>>> import numpy as np
>>> np.set_printoptions(suppress=True, linewidth=100)
>>> def tidy(a):
...     return np.round(a, 2) + 0
... 
>>> data = np.load("layer5.npy")
>>> data
array([[ 39,  -3,  -2,  -3,  -7,  -4,   0,   4,  -5,   8,  -6],
       [ -8,  44,   8,  -3,   4,  -3,   4,   0,   9,   5,   9],
       [ -4,  -3, -24,  -4,   9,  -5,   3,  -3,   4,  -3,   3],
       [ -9,   5,   6,  -9,  -4,  -5,  -4,   9,  -9,  -3,  -6],
       [  0,  -8,   6,  -8, -52,   5,  -8,   6,   6,   8,   7],
       [  2,   0,  -9,  -5,   8,  49,  -7,   8,   7,   9,  -2],
       [ -5,   9,   9,   7,   7,   4,  34,  -3,  -7,   0,   1],
       [ -5,  -5,  -9,   2,   3,   5,  -2,  -2,  -2,   9,   1],
       [  1,  -5,   4,  -5,   9,   2,  -9,  -3, -46,   6,   7],
       [  8,  -6,  -4,   5,  -6,   3,  -7,  -2,   5,  68,   3],
       [  5,   4,  -3,   7,  -5,   1,  -1,  -1,   2,   4, -38]])
>>> q, V = np.linalg.qr(data[:, :9])[0], np.linalg.qr(data[:, 9:])[0]
>>> s = np.linalg.svd(q.T @ V, compute_uv=False)
>>> tidy(np.linalg.norm(q @ q.T - V @ V.T, 2))
np.float64(1.0)
>>> (s > 0.9).sum()
np.int64(1)
>>> X = np.load("data.npy")
>>> X
array([[  0,  24,   8,   0,  12,   4],
       [  0,  24,   8,   0,  12,   4],
       [ 24,   0,   8,  12,   0,   4],
       [  0, -12,  -4,   0,  12,   4],
       [  0, -12,  -4,   0,  12,   4],
       [-12,   0,  -4,  12,   0,   4]])
>>> [round(float(x), 2) for x in np.linalg.svd(X, compute_uv=False)[:3]]
[41.39, 28.84, 23.42]
>>> print(np.linalg.matrix_rank(X, rtol=0.1))
4
>>> tidy(np.linalg.norm(X, 2) / np.linalg.norm(X))
np.float64(0.71)
>>> U, s, Vh = np.linalg.svd(X)
>>> tidy(s)
array([41.39, 28.84, 23.42, 16.32,  0.  ,  0.  ])
>>> Y = U[:, :4] @ np.diag(s[:4]) @ Vh[:4]
>>> np.linalg.matrix_rank(X, rtol=0.05)
np.int64(4)
>>> tidy(np.linalg.norm(X - Y) / np.linalg.norm(X))
np.float64(0.0)
>>> arr = np.load("w.npy")
>>> arr
array([[ 1, -1,  3,  2,  0],
       [ 2,  1, -3,  3,  1],
       [ 0,  3,  0,  3,  0],
       [-2, -2, -1, -1, -1],
       [-2,  1, -1,  0, -2],
       [-2,  3,  3,  3, -3],
       [-1,  0,  0,  3,  0],
       [ 2,  0, -3,  0,  1],
       [ 1,  0,  0,  1,  1],
       [-2,  3, -1,  0, -3],
       [-3, -1, -1,  2,  0]])
>>> cov = np.cov(arr, rowvar=False)
>>> tidy(np.corrcoef(arr[:, 4], arr[:, 1])[0, 1])
np.float64(-0.5)
>>> tidy(np.linalg.eigvalsh(cov)[::-1])
array([6.2 , 4.03, 3.02, 1.32, 0.15])
>>> Y = np.array([[-4, -5, -5], [-4, -1, -4], [1, 2, -5], [2, -3, 3], [3, -2, -3]])
>>> np.linalg.matrix_rank(arr @ Y)
np.int64(3)
>>> np.einsum("ik,kj->ij", arr, Y)
array([[  7,  -4, -10],
       [ -6, -28,   7],
       [ -6, -12,  -3],
       [ 10,  15,  23],
       [ -3,  11,  17],
       [ -4,  10,   1],
       [ 10,  -4,  14],
       [ -8, -18,   2],
       [  1, -10,  -5],
       [-14,  11,  12],
       [ 19,   8,  30]])
>>> np.vstack([arr, Y.T]).shape
(14, 5)
>>> d = np.linalg.norm(arr[:, None] - arr[None], axis=-1)
>>> d.shape
(11, 11)
>>> print(d.mean(axis=1).argmax())
5
>>> np.linalg.matrix_rank(d ** 2)
np.int64(7)
>>> (d + 1e9 * np.eye(11)).round(6).argmin(axis=1)
array([ 8,  7,  6,  4,  9,  2, 10,  1,  6,  4,  6])
>>> np.flatnonzero(d[7] < d.mean() / 2)
array([7])
>>> np.unravel_index(d.round(6).argmax(), d.shape)
(np.int64(5), np.int64(7))
>>> tidy(np.linalg.norm(arr - arr.mean(axis=0), axis=1))
array([4.12, 4.28, 2.95, 3.96, 2.62, 5.24, 1.85, 4.28, 2.35, 4.03, 3.11])
